$ ipython --no-banner

In [1]: import numpy as np

In [2]: import numpy.linalg as la

In [3]: np.set_printoptions(precision=2, suppress=True, linewidth=120, sign=" ")

In [4]: mat = np.diag(np.array([-2, 0, 0, -2])) + -2 * np.eye(4, k=1) + -2 * np.eye(4, k=-1)

In [5]: mat
Out[5]: 
array([[-2., -2.,  0.,  0.],
       [-2.,  0., -2.,  0.],
       [ 0., -2.,  0., -2.],
       [ 0.,  0., -2., -2.]])

In [6]: hat = np.triu(np.array([[3, 5, 0, 2], [5, 3, 3, 3], [5, 0, 3, 5], [4, 5, 4, 4]]), 1) + np.eye(4)

In [7]: Y = hat @ mat @ la.inv(hat)

In [8]: np.round(la.det(Y), 2)
Out[8]: np.float64(0.0)

In [9]: print(np.round(np.poly(Y), 2) + 0)
[  1.   4.  -8. -32.   0.]

In [10]: print(la.matrix_rank(Y))
3

In [11]: w, vecs = la.eigh(mat)

In [12]: w.sum(), np.trace(mat)
Out[12]: (np.float64(-4.0), np.float64(-4.0))

In [13]: (w > 1e-8).sum(), (w < -1e-8).sum()
Out[13]: (np.int64(1), np.int64(2))

In [14]: la.eigvalsh(mat + 3 * np.eye(4))
Out[14]: array([-1.  ,  0.17,  3.  ,  5.83])

In [15]: print(np.round(la.svd(mat, compute_uv=False), 2) + 0)
[ 4.    2.83  2.83  0.  ]

In [16]: np.round(vecs @ np.diag(w) @ vecs.T, 2) + 0
Out[16]: 
array([[-2., -2.,  0.,  0.],
       [-2.,  0., -2.,  0.],
       [ 0., -2.,  0., -2.],
       [ 0.,  0., -2., -2.]])

In [17]: print(np.abs(vecs[:, -1]))
[ 0.27  0.65  0.65  0.27]

In [18]: w, vecs = la.eigh(mat)

In [19]: vec = np.array([1, -2, -2, 0])

In [20]: vec @ mat @ vec
Out[20]: np.float64(-10.0)

In [21]: vecs * np.abs(w) @ vecs.T
Out[21]: 
array([[ 2.41,  1.  ,  1.  , -0.41],
       [ 1.  ,  2.41, -0.41,  1.  ],
       [ 1.  , -0.41,  2.41,  1.  ],
       [-0.41,  1.  ,  1.  ,  2.41]])

In [22]: vecs * np.maximum(w, 0) @ vecs.T
Out[22]: 
array([[ 0.21, -0.5 ,  0.5 , -0.21],
       [-0.5 ,  1.21, -1.21,  0.5 ],
       [ 0.5 , -1.21,  1.21, -0.5 ],
       [-0.21,  0.5 , -0.5 ,  0.21]])

In [23]: np.abs(mat).sum(axis=1).max(), np.abs(w).max()
Out[23]: (np.float64(4.0), np.float64(4.0))

In [24]: print((np.sign(vecs[:, -1].round(6)) == np.sign(vecs[0, -1].round(6))).astype(int))
[ 1  0  1  0]

In [25]: la.eigvalsh(mat[1:, 1:])
Out[25]: array([-3.6 , -0.89,  2.49])

In [26]: K = np.load("test7.npy")

In [27]: K.round(2) + 0
Out[27]: 
array([[ 0.  ,  0.06,  0.26,  0.15, -1.75, -1.41],
       [ 0.32,  0.66,  0.45, -0.1 , -1.44, -1.14],
       [ 0.05, -0.09, -0.06,  0.08, -0.24, -0.14]])

In [28]: theta = np.radians(15)

In [29]: Rm = np.eye(6)

In [30]: Rm[5, 5] = Rm[3, 3] = np.cos(theta)

In [31]: Rm[5, 3], Rm[3, 5] = -np.sin(theta), np.sin(theta)

In [32]: Rm
Out[32]: 
array([[ 1.  ,  0.  ,  0.  ,  0.  ,  0.  ,  0.  ],
       [ 0.  ,  1.  ,  0.  ,  0.  ,  0.  ,  0.  ],
       [ 0.  ,  0.  ,  1.  ,  0.  ,  0.  ,  0.  ],
       [ 0.  ,  0.  ,  0.  ,  0.97,  0.  ,  0.26],
       [ 0.  ,  0.  ,  0.  ,  0.  ,  1.  ,  0.  ],
       [ 0.  ,  0.  ,  0.  , -0.26,  0.  ,  0.97]])

In [33]: Y = K @ Rm.T

In [34]: np.allclose(K @ K.T, Y @ Y.T)
Out[34]: True

In [35]: la.svd(K, compute_uv=False), la.svd(Y, compute_uv=False)
Out[35]: (array([ 3.  ,  0.6 ,  0.12]), array([ 3.  ,  0.6 ,  0.12]))

In [36]: print(np.allclose(la.norm(K, axis=1), la.norm(Y, axis=1)))
True

In [37]: round(la.det(Rm), 2), np.round(np.trace(Rm), 2)
Out[37]: (np.float64(1.0), np.float64(5.93))

In [38]: print(Y.round(2) + 0)
[[ 0.    0.06  0.26 -0.22 -1.75 -1.4 ]
 [ 0.32  0.66  0.45 -0.4  -1.44 -1.08]
 [ 0.05 -0.09 -0.06  0.04 -0.24 -0.16]]

In [39]: np.abs(Y - K).max(axis=0)
Out[39]: array([ 0.  ,  0.  ,  0.  ,  0.37,  0.  ,  0.07])
